$ python -q
>>> import numpy as np
>>> np.set_printoptions(precision=2, suppress=True, linewidth=100, legacy="1.25")
>>> def rnd(a):
...     return np.round(a, 2) + 0
... 
>>> J = np.loadtxt("case3.csv", delimiter=",")
>>> J
array([[0., 0., 0., 0., 1., 0., 0., 0., 0.],
       [0., 0., 0., 0., 0., 0., 0., 0., 1.],
       [0., 0., 0., 0., 0., 0., 0., 1., 0.],
       [0., 0., 0., 0., 0., 0., 1., 0., 0.],
       [0., 0., 1., 0., 0., 0., 0., 0., 0.],
       [0., 1., 0., 0., 0., 0., 0., 0., 0.],
       [0., 0., 0., 0., 0., 1., 0., 0., 0.],
       [0., 0., 0., 1., 0., 0., 0., 0., 0.],
       [1., 0., 0., 0., 0., 0., 0., 0., 0.]])
>>> f = np.array([1, 4, 1, 2, 4, 3, 3, 1, 5])
>>> B = J + np.outer(f, np.eye(9)[0])
>>> B
array([[1., 0., 0., 0., 1., 0., 0., 0., 0.],
       [4., 0., 0., 0., 0., 0., 0., 0., 1.],
       [1., 0., 0., 0., 0., 0., 0., 1., 0.],
       [2., 0., 0., 0., 0., 0., 1., 0., 0.],
       [4., 0., 1., 0., 0., 0., 0., 0., 0.],
       [3., 1., 0., 0., 0., 0., 0., 0., 0.],
       [3., 0., 0., 0., 0., 1., 0., 0., 0.],
       [1., 0., 0., 1., 0., 0., 0., 0., 0.],
       [6., 0., 0., 0., 0., 0., 0., 0., 0.]])
>>> m1 = np.loadtxt("dump.csv", delimiter=",")
>>> rnd(m1)
array([[-0.08,  1.35, -0.5 ,  1.  ,  0.05, -0.64,  0.71, -0.04],
       [-1.17, -0.08,  1.17,  0.79,  0.35,  0.61,  0.26,  0.25],
       [ 0.08, -0.23, -0.35,  0.74, -0.59, -0.08, -0.81,  1.5 ],
       [-0.42,  1.13, -0.2 , -0.62, -0.82,  1.14, -0.37,  0.01],
       [ 0.34,  0.1 ,  0.25,  0.93, -0.14,  0.07, -1.27, -1.14],
       [-1.51, -0.41, -0.92, -0.16, -0.12, -0.6 , -0.39, -0.4 ],
       [-0.08,  0.68, -0.01, -0.46,  1.53, -0.14, -0.88,  0.45],
       [-0.17,  0.45,  1.14, -0.58, -0.7 , -1.23, -0.31,  0.12]])
>>> rng = np.random.default_rng(25)
>>> lab = rng.permutation(8)
>>> B = m1[:, lab] * rng.choice([-1, 1], 8)
>>> rnd(B)
array([[-0.71,  0.5 , -1.35,  1.  ,  0.64,  0.04, -0.08,  0.05],
       [-0.26, -1.17,  0.08,  0.79, -0.61, -0.25, -1.17,  0.35],
       [ 0.81,  0.35,  0.23,  0.74,  0.08, -1.5 ,  0.08, -0.59],
       [ 0.37,  0.2 , -1.13, -0.62, -1.14, -0.01, -0.42, -0.82],
       [ 1.27, -0.25, -0.1 ,  0.93, -0.07,  1.14,  0.34, -0.14],
       [ 0.39,  0.92,  0.41, -0.16,  0.6 ,  0.4 , -1.51, -0.12],
       [ 0.88,  0.01, -0.68, -0.46,  0.14, -0.45, -0.08,  1.53],
       [ 0.31, -1.14, -0.45, -0.58,  1.23, -0.12, -0.17, -0.7 ]])
>>> Uu, _, Vh = np.linalg.svd(m1.T @ B)
>>> lab
array([6, 2, 1, 3, 5, 7, 0, 4])
>>> rnd(Uu @ Vh)
array([[ 0.,  0.,  0.,  0.,  0.,  0.,  1.,  0.],
       [ 0.,  0., -1.,  0.,  0.,  0.,  0.,  0.],
       [ 0., -1.,  0.,  0.,  0.,  0.,  0.,  0.],
       [ 0.,  0.,  0.,  1.,  0.,  0.,  0.,  0.],
       [ 0.,  0.,  0.,  0.,  0.,  0.,  0.,  1.],
       [ 0.,  0.,  0.,  0., -1.,  0.,  0.,  0.],
       [-1.,  0.,  0.,  0.,  0.,  0.,  0.,  0.],
       [ 0.,  0.,  0.,  0.,  0., -1.,  0.,  0.]])
>>> K = np.loadtxt("sample17.csv", delimiter=",")
>>> K
array([[ 1.84, -0.17,  0.5 ,  0.2 ,  1.03,  0.56, -1.41, -1.68, -0.94, -0.7 ,  1.18,  0.26,  1.07,
         0.7 ],
       [ 0.4 ,  0.2 , -1.3 , -0.7 , -1.2 , -0.6 , -0.1 , -0.6 ,  1.4 , -2.2 ,  0.5 , -0.4 , -0.6 ,
         0.  ],
       [ 1.4 , -0.8 ,  0.7 , -1.  ,  2.4 , -1.1 , -0.2 , -1.  ,  2.1 , -1.3 , -1.3 ,  0.7 ,  0.5 ,
        -0.5 ],
       [-1.  ,  1.1 ,  0.1 ,  1.7 ,  1.5 ,  0.7 , -0.8 , -1.6 , -0.1 , -0.5 ,  1.  ,  0.4 ,  0.3 ,
         2.  ],
       [-0.5 ,  0.1 ,  0.9 , -0.9 ,  0.  , -2.  , -0.8 ,  0.5 , -0.4 ,  1.1 , -1.1 , -0.5 , -0.8 ,
        -0.7 ],
       [-0.4 , -1.  , -0.2 , -1.  , -0.1 ,  0.5 , -0.3 ,  0.5 ,  0.1 , -1.1 , -1.2 , -0.4 , -0.4 ,
         2.  ],
       [-0.5 ,  0.6 , -0.6 ,  1.9 ,  0.6 ,  0.4 ,  1.8 ,  0.1 , -1.1 , -0.9 ,  1.  , -0.1 ,  0.7 ,
        -1.2 ],
       [-1.3 ,  0.1 , -0.2 ,  0.5 , -0.2 , -1.1 , -0.8 , -0.7 , -2.2 , -2.  , -0.4 , -0.7 ,  1.3 ,
        -0.4 ],
       [-1.2 , -1.2 , -2.  ,  1.2 ,  0.4 , -1.6 , -0.1 ,  2.8 ,  0.5 ,  0.6 ,  0.1 , -0.2 , -0.7 ,
        -0.5 ],
       [ 1.6 , -0.1 ,  0.5 ,  0.1 ,  1.  ,  0.6 , -1.3 , -1.5 , -1.  , -0.8 ,  1.2 ,  0.4 ,  1.1 ,
         0.6 ],
       [ 1.1 , -1.2 ,  0.2 ,  0.8 , -2.4 , -0.1 , -0.9 , -0.3 ,  0.5 , -0.8 ,  2.4 ,  0.9 ,  0.9 ,
         0.3 ],
       [ 0.  , -0.1 ,  1.3 ,  2.2 ,  1.5 ,  1.3 ,  2.8 ,  0.3 , -0.2 , -0.7 , -0.3 , -0.3 ,  0.8 ,
         1.2 ]])
>>> vec = np.array([-1, -3, -4, 5, -1, 5, -5, 4, 1, -4, -3, 2, 3, -1])
>>> h = np.maximum(K @ vec, 0)
>>> rnd(np.maximum(K @ vec, 0) - np.maximum(-K @ vec, 0))
array([  1.12,   3.1 ,  -3.1 ,   4.  , -16.1 ,   9.4 ,   6.  ,  10.1 ,  17.9 ,   1.8 ,  11.6 ,
         2.4 ])
>>> np.flatnonzero(h > 1e-9)
array([ 0,  1,  3,  5,  6,  7,  8,  9, 10, 11])
>>> rnd(h)
array([ 1.12,  3.1 ,  0.  ,  4.  ,  0.  ,  9.4 ,  6.  , 10.1 , 17.9 ,  1.8 , 11.6 ,  2.4 ])
>>> blk = np.stack([K, -1 * K, K[::-1]])
>>> np.linalg.matrix_rank(blk.reshape(3, -1))
2
>>> rnd(np.linalg.norm(blk, axis=(1, 2)))
array([13.65, 13.65, 13.65])
>>> X = np.eye(5, dtype=int)[rng.permutation(5)] * np.array([3, -4, 4, -1, 0])
>>> X
array([[ 3,  0,  0,  0,  0],
       [ 0,  0,  4,  0,  0],
       [ 0,  0,  0, -1,  0],
       [ 0, -4,  0,  0,  0],
       [ 0,  0,  0,  0,  0]])
>>> X.T @ X
array([[ 9,  0,  0,  0,  0],
       [ 0, 16,  0,  0,  0],
       [ 0,  0, 16,  0,  0],
       [ 0,  0,  0,  1,  0],
       [ 0,  0,  0,  0,  0]])
>>> X[:, 3] @ X[:, 2]
0
>>> X @ X.T
array([[ 9,  0,  0,  0,  0],
       [ 0, 16,  0,  0,  0],
       [ 0,  0,  1,  0,  0],
       [ 0,  0,  0, 16,  0],
       [ 0,  0,  0,  0,  0]])
>>> rnd(np.linalg.eigvals(X).sum().real)
3.0
>>> rnd(np.linalg.det(X.T))
0.0
>>> rnd(np.linalg.det(X[::-1]))
0.0
>>> Uu, s, Vh = np.linalg.svd(X)
>>> V = Vh[:(s > 1e-8).sum()]
>>> vec = X[3] + -2 * X[4] + rng.integers(2) * np.eye(5)[4]
>>> vec
array([ 0., -4.,  0.,  0.,  0.])
>>> np.diag(V.T @ V)
array([1., 1., 1., 1., 0.])
>>> np.linalg.matrix_rank(np.vstack([X, vec]))
4
>>> E = np.loadtxt("a.csv", delimiter=",")
>>> E
array([[-0.2 ,  2.6 ,  4.99,  1.  ,  0.4 , -1.1 , -0.6 ],
       [-0.5 ,  1.7 , -4.19, -0.8 ,  0.2 ,  0.3 , -0.5 ],
       [-1.1 , -0.2 , -4.45, -0.8 , -0.7 ,  0.1 ,  0.  ],
       [ 0.4 , -0.8 , -7.47, -1.5 , -0.5 , -0.5 ,  0.9 ],
       [ 0.4 , -1.4 , -3.  , -0.6 ,  0.1 , -0.3 , -2.  ],
       [ 1.3 , -0.3 , -4.59, -1.  ,  0.8 ,  0.8 ,  1.2 ],
       [ 0.2 ,  0.4 ,  8.32,  1.6 ,  0.6 ,  1.4 ,  1.1 ],
       [ 1.9 ,  0.  , -0.02, -0.1 ,  0.2 ,  1.6 , -0.1 ],
       [ 0.7 ,  0.4 ,  2.28,  0.6 ,  0.  ,  1.2 ,  1.3 ],
       [ 0.5 , -1.  ,  4.16,  0.8 ,  0.6 ,  0.  ,  1.5 ],
       [-0.6 , -0.3 ,  9.85,  1.9 ,  0.4 ,  0.7 ,  0.3 ],
       [ 2.3 , -0.5 ,  4.65,  0.9 ,  0.6 ,  0.8 , -0.5 ],
       [-1.  ,  0.7 ,  1.1 ,  0.2 , -0.7 ,  1.8 , -0.2 ],
       [ 1.1 , -1.  ,  0.79,  0.3 ,  2.  , -1.3 , -1.2 ],
       [-1.7 ,  1.1 , -4.44, -0.9 , -0.7 ,  0.1 ,  2.  ],
       [ 0.6 ,  1.2 , -0.42,  0.  ,  0.3 , -0.4 , -0.8 ]])
>>> # column 2 is much longer than the rest
>>> G = np.cov(E, rowvar=False)
>>> rnd(np.corrcoef(E.T))
array([[ 1.  , -0.4 ,  0.13,  0.13,  0.59,  0.08, -0.21],
       [-0.4 ,  1.  ,  0.08,  0.09, -0.24,  0.  ,  0.05],
       [ 0.13,  0.08,  1.  ,  1.  ,  0.39,  0.24,  0.01],
       [ 0.13,  0.09,  1.  ,  1.  ,  0.4 ,  0.21, -0.01],
       [ 0.59, -0.24,  0.39,  0.4 ,  1.  , -0.3 , -0.27],
       [ 0.08,  0.  ,  0.24,  0.21, -0.3 ,  1.  ,  0.35],
       [-0.21,  0.05,  0.01, -0.01, -0.27,  0.35,  1.  ]])
>>> rnd(E.std(axis=0))
array([1.06, 1.05, 4.85, 0.96, 0.67, 0.89, 1.06])
>>> rnd(np.corrcoef(E[:, 1], E[:, 0])[0, 1])
-0.4
>>> rnd(np.median(E, axis=0))
array([ 0.4 , -0.1 ,  0.38,  0.1 ,  0.25,  0.2 , -0.05])
>>> G.shape
(7, 7)
>>> np.argwhere(np.triu(np.abs(np.corrcoef(E.T)) > 0.8, 1))
array([[2, 3]])
>>> Ac = E - E.mean(axis=0)
>>> V = np.linalg.svd(Ac)[2][:6]
>>> B = Ac - Ac @ V.T @ V
>>> rnd(np.linalg.norm(B) / np.linalg.norm(Ac))
0.01
>>> rnd((Ac @ V.T).std(axis=0))
array([4.96, 1.35, 1.13, 0.82, 0.75, 0.35])
>>> M = np.array([[1, 3, 1, 1, 4, 2, 2, 3],
...     [0, 1, 4, 1, 2, 1, 2, 3],
...     [1, 0, 2, 3, 4, 1, 5, 2],
...     [2, 5, 2, 5, 2, 4, 4, 5],
...     [1, 5, 4, 3, 5, 5, 2, 0],
...     [2, 5, 4, 4, 1, 5, 1, 1],
...     [2, 1, 5, 2, 4, 1, 5, 5],
...     [0, 1, 1, 4, 5, 0, 2, 4],
...     [0, 5, 5, 4, 2, 5, 0, 4],
...     [2, 5, 2, 3, 4, 4, 0, 5],
...     [1, 5, 4, 3, 2, 0, 0, 1],
...     [3, 3, 4, 5, 4, 1, 5, 2]])
>>> M[-1] = M[0] + -2 * M[1]
>>> M
array([[ 1,  3,  1,  1,  4,  2,  2,  3],
       [ 0,  1,  4,  1,  2,  1,  2,  3],
       [ 1,  0,  2,  3,  4,  1,  5,  2],
       [ 2,  5,  2,  5,  2,  4,  4,  5],
       [ 1,  5,  4,  3,  5,  5,  2,  0],
       [ 2,  5,  4,  4,  1,  5,  1,  1],
       [ 2,  1,  5,  2,  4,  1,  5,  5],
       [ 0,  1,  1,  4,  5,  0,  2,  4],
       [ 0,  5,  5,  4,  2,  5,  0,  4],
       [ 2,  5,  2,  3,  4,  4,  0,  5],
       [ 1,  5,  4,  3,  2,  0,  0,  1],
       [ 1,  1, -7, -1,  0,  0, -2, -3]])
>>> f = np.array([0, -2])
>>> np.cross(M[4, :3], M[6, :3])
array([21,  3, -9])
>>> np.correlate(M[4], M[6], "full")
array([ 5, 30, 46, 44, 66, 84, 86, 68, 61, 54, 40, 25, 12,  4,  0])
>>> np.array([np.convolve(row, f, "same") for row in M])
array([[  0,  -2,  -6,  -2,  -2,  -8,  -4,  -4],
       [  0,   0,  -2,  -8,  -2,  -4,  -2,  -4],
       [  0,  -2,   0,  -4,  -6,  -8,  -2, -10],
       [  0,  -4, -10,  -4, -10,  -4,  -8,  -8],
       [  0,  -2, -10,  -8,  -6, -10, -10,  -4],
       [  0,  -4, -10,  -8,  -8,  -2, -10,  -2],
       [  0,  -4,  -2, -10,  -4,  -8,  -2, -10],
       [  0,   0,  -2,  -2,  -8, -10,   0,  -4],
       [  0,   0, -10, -10,  -8,  -4, -10,   0],
       [  0,  -4, -10,  -4,  -6,  -8,  -8,   0],
       [  0,  -2, -10,  -8,  -6,  -4,   0,   0],
       [  0,  -2,  -2,  14,   2,   0,   0,   4]])
>>> lab = rng.permutation(8)
>>> B = M[:, lab] * rng.choice([-1, 1], 8)
>>> B
array([[-3,  2,  3, -2,  1,  1,  4, -1],
       [-1,  1,  3, -2,  1,  0,  2, -4],
       [ 0,  1,  2, -5,  3,  1,  4, -2],
       [-5,  4,  5, -4,  5,  2,  2, -2],
       [-5,  5,  0, -2,  3,  1,  5, -4],
       [-5,  5,  1, -1,  4,  2,  1, -4],
       [-1,  1,  5, -5,  2,  2,  4, -5],
       [-1,  0,  4, -2,  4,  0,  5, -1],
       [-5,  5,  4,  0,  4,  0,  2, -5],
       [-5,  4,  5,  0,  3,  2,  4, -2],
       [-5,  0,  1,  0,  3,  1,  2, -4],
       [-1,  0, -3,  2, -1,  1,  0,  7]])
>>> Uu, _, Vh = np.linalg.svd(M.T @ B)
>>> lab
array([1, 5, 7, 6, 3, 0, 4, 2])
>>> rnd(Uu @ Vh)
array([[ 0.,  0.,  0.,  0.,  0.,  1.,  0.,  0.],
       [-1.,  0.,  0.,  0.,  0.,  0.,  0.,  0.],
       [ 0.,  0.,  0.,  0.,  0.,  0.,  0., -1.],
       [ 0.,  0.,  0.,  0.,  1.,  0.,  0.,  0.],
       [ 0.,  0.,  0.,  0.,  0.,  0.,  1.,  0.],
       [ 0.,  1.,  0.,  0.,  0.,  0.,  0.,  0.],
       [ 0.,  0.,  0., -1.,  0.,  0.,  0.,  0.],
       [ 0.,  0.,  1.,  0.,  0.,  0.,  0.,  0.]])
